$ python -q
>>> import numpy as np
>>> np.set_printoptions(precision=3, suppress=True, linewidth=140)
>>> J = np.load("case17.npy")
>>> J
array([[ 0.,  0.,  0.,  0., -3., -1., -3.,  2.],
       [ 0.,  0.,  0.,  0.,  2.,  3., -1.,  3.],
       [ 0.,  0.,  0.,  0.,  3., -3.,  1., -1.],
       [ 0.,  0.,  0.,  0.,  2., -2.,  0.,  3.],
       [-3.,  2.,  3.,  2.,  0.,  0.,  0.,  0.],
       [-1.,  3., -3., -2.,  0.,  0.,  0.,  0.],
       [-3., -1.,  1.,  0.,  0.,  0.,  0.,  0.],
       [ 2.,  3., -1.,  3.,  0.,  0.,  0.,  0.]])
>>> r0 = np.array([3, 1, 2, 1, 4, 5, 2, 3])
>>> Y = J + np.outer(r0, np.eye(8)[4])
>>> print(round(float(np.linalg.det(Y) / np.linalg.det(J)), 3), round(1 + np.linalg.solve(J, r0)[4], 3))
1.778 1.778
>>> print(Y)
[[ 0.  0.  0.  0.  0. -1. -3.  2.]
 [ 0.  0.  0.  0.  3.  3. -1.  3.]
 [ 0.  0.  0.  0.  5. -3.  1. -1.]
 [ 0.  0.  0.  0.  3. -2.  0.  3.]
 [-3.  2.  3.  2.  4.  0.  0.  0.]
 [-1.  3. -3. -2.  5.  0.  0.  0.]
 [-3. -1.  1.  0.  2.  0.  0.  0.]
 [ 2.  3. -1.  3.  3.  0.  0.  0.]]
>>> Y = np.array([[2, 5, 3], [-4, -3, 3], [2, -4, -1]])
>>> K = np.triu(Y)
>>> K
array([[ 2,  5,  3],
       [ 0, -3,  3],
       [ 0,  0, -1]])
>>> r0 = np.array([1, 1, 2])
>>> Y = K + np.outer(r0, np.eye(3)[2])
>>> np.linalg.matrix_rank(np.linalg.inv(Y) - np.linalg.inv(K), tol=1e-8)
np.int64(1)
>>> print(np.linalg.matrix_rank(Y - K))
1
>>> G = K.T @ K
>>> (K @ K.T).shape
(3, 3)
>>> G
array([[ 4, 10,  6],
       [10, 34,  6],
       [ 6,  6, 19]])
>>> np.linalg.matrix_rank(G)
np.int64(3)
>>> np.linalg.svd(K, compute_uv=False) ** 2
array([39.776, 17.171,  0.053])
>>> m1 = np.load("arr.npy")
>>> m1
array([[  0,   5,   2,  -8,  10,   4,   2,  -3,   2],
       [ -5,   0,  -2,   2,   3,   1,   6,   2,  -6],
       [ -2,   2,   0,   2,  -3,  -6,  -4,  -2,  -4],
       [  8,  -2,  -2,   0,   3,  -1,   5,  -1,  -2],
       [-10,  -3,   3,  -3,   0,   4,   1,  -2,  -4],
       [ -4,  -1,   6,   1,  -4,   0,  -5,   4,  -4],
       [ -2,  -6,   4,  -5,  -1,   5,   0,  -6,  -2],
       [  3,  -2,   2,   1,   2,  -4,   6,   0,   3],
       [ -2,   6,   4,   2,   4,   4,   2,  -3,   0]])
>>> theta = np.radians(120)
>>> r_ = np.eye(9)
>>> r_[3, 3] = r_[7, 7] = np.cos(theta)
>>> r_[3, 7], r_[7, 3] = -np.sin(theta), np.sin(theta)
>>> r_
array([[ 1.   ,  0.   ,  0.   ,  0.   ,  0.   ,  0.   ,  0.   ,  0.   ,  0.   ],
       [ 0.   ,  1.   ,  0.   ,  0.   ,  0.   ,  0.   ,  0.   ,  0.   ,  0.   ],
       [ 0.   ,  0.   ,  1.   ,  0.   ,  0.   ,  0.   ,  0.   ,  0.   ,  0.   ],
       [ 0.   ,  0.   ,  0.   , -0.5  ,  0.   ,  0.   ,  0.   , -0.866,  0.   ],
       [ 0.   ,  0.   ,  0.   ,  0.   ,  1.   ,  0.   ,  0.   ,  0.   ,  0.   ],
       [ 0.   ,  0.   ,  0.   ,  0.   ,  0.   ,  1.   ,  0.   ,  0.   ,  0.   ],
       [ 0.   ,  0.   ,  0.   ,  0.   ,  0.   ,  0.   ,  1.   ,  0.   ,  0.   ],
       [ 0.   ,  0.   ,  0.   ,  0.866,  0.   ,  0.   ,  0.   , -0.5  ,  0.   ],
       [ 0.   ,  0.   ,  0.   ,  0.   ,  0.   ,  0.   ,  0.   ,  0.   ,  1.   ]])
>>> Y = m1 @ r_.T
>>> np.allclose(m1 @ m1.T, Y @ Y.T)
True
>>> np.allclose(np.linalg.norm(m1, axis=1), np.linalg.norm(Y, axis=1))
True
>>> Y
array([[  0.   ,   5.   ,   2.   ,   6.598,  10.   ,   4.   ,   2.   ,  -5.428,   2.   ],
       [ -5.   ,   0.   ,  -2.   ,  -2.732,   3.   ,   1.   ,   6.   ,   0.732,  -6.   ],
       [ -2.   ,   2.   ,   0.   ,   0.732,  -3.   ,  -6.   ,  -4.   ,   2.732,  -4.   ],
       [  8.   ,  -2.   ,  -2.   ,   0.866,   3.   ,  -1.   ,   5.   ,   0.5  ,  -2.   ],
       [-10.   ,  -3.   ,   3.   ,   3.232,   0.   ,   4.   ,   1.   ,  -1.598,  -4.   ],
       [ -4.   ,  -1.   ,   6.   ,  -3.964,  -4.   ,   0.   ,  -5.   ,  -1.134,  -4.   ],
       [ -2.   ,  -6.   ,   4.   ,   7.696,  -1.   ,   5.   ,   0.   ,  -1.33 ,  -2.   ],
       [  3.   ,  -2.   ,   2.   ,  -0.5  ,   2.   ,  -4.   ,   6.   ,   0.866,   3.   ],
       [ -2.   ,   6.   ,   4.   ,   1.598,   4.   ,   4.   ,   2.   ,   3.232,   0.   ]])
>>> round(np.linalg.det(r_), 3), np.trace(r_)
(np.float64(1.0), np.float64(6.0))
>>> print(np.unique(m1.round(6), axis=0).shape)
(9, 9)
>>> print(np.linalg.lstsq(m1[:-1].T, m1[-1])[2])
8
>>> rng = np.random.default_rng(511)
>>> Y = m1 + rng.integers(-2, 3, (9, 8)) @ rng.integers(-2, 3, (8, 9))
>>> Y
array([[  5,  -1,   5,  -4,   3,   6,   0,   6,   4],
       [-11,   6,  -1,  -5,   3,  -5,   0,   8,   3],
       [ -3,   8,  12,  -3, -11,  -2, -18,   3,  -5],
       [ 12,  -3,   3,  -1,   2,  -2,  -1,   3,  -6],
       [ -8,  -5,  -4,  -2,  10,  -6,  -1,  -8,   1],
       [  2, -10,   7,   8,  -7,  -2,  -1,  -5,   0],
       [ -2,  -6,  -6,  -3,   7,   5,  10, -18,  -2],
       [ 11, -12,  -3,   5,   1,  -7,   5,   1,   7],
       [ -2,   6,   1,   1,  10,  -6,   1, -10,   9]])
>>> np.abs(Y - m1).sum(axis=1)
array([40, 47, 56, 27, 45, 45, 42, 37, 37])
>>> print(np.round(np.linalg.svd(Y - m1, compute_uv=False), 3) + 0)
[36.834 24.688 21.22  12.245 10.126  4.643  2.206  1.61   0.   ]
>>> np.linalg.matrix_rank(Y - m1, tol=1e-8)
np.int64(8)
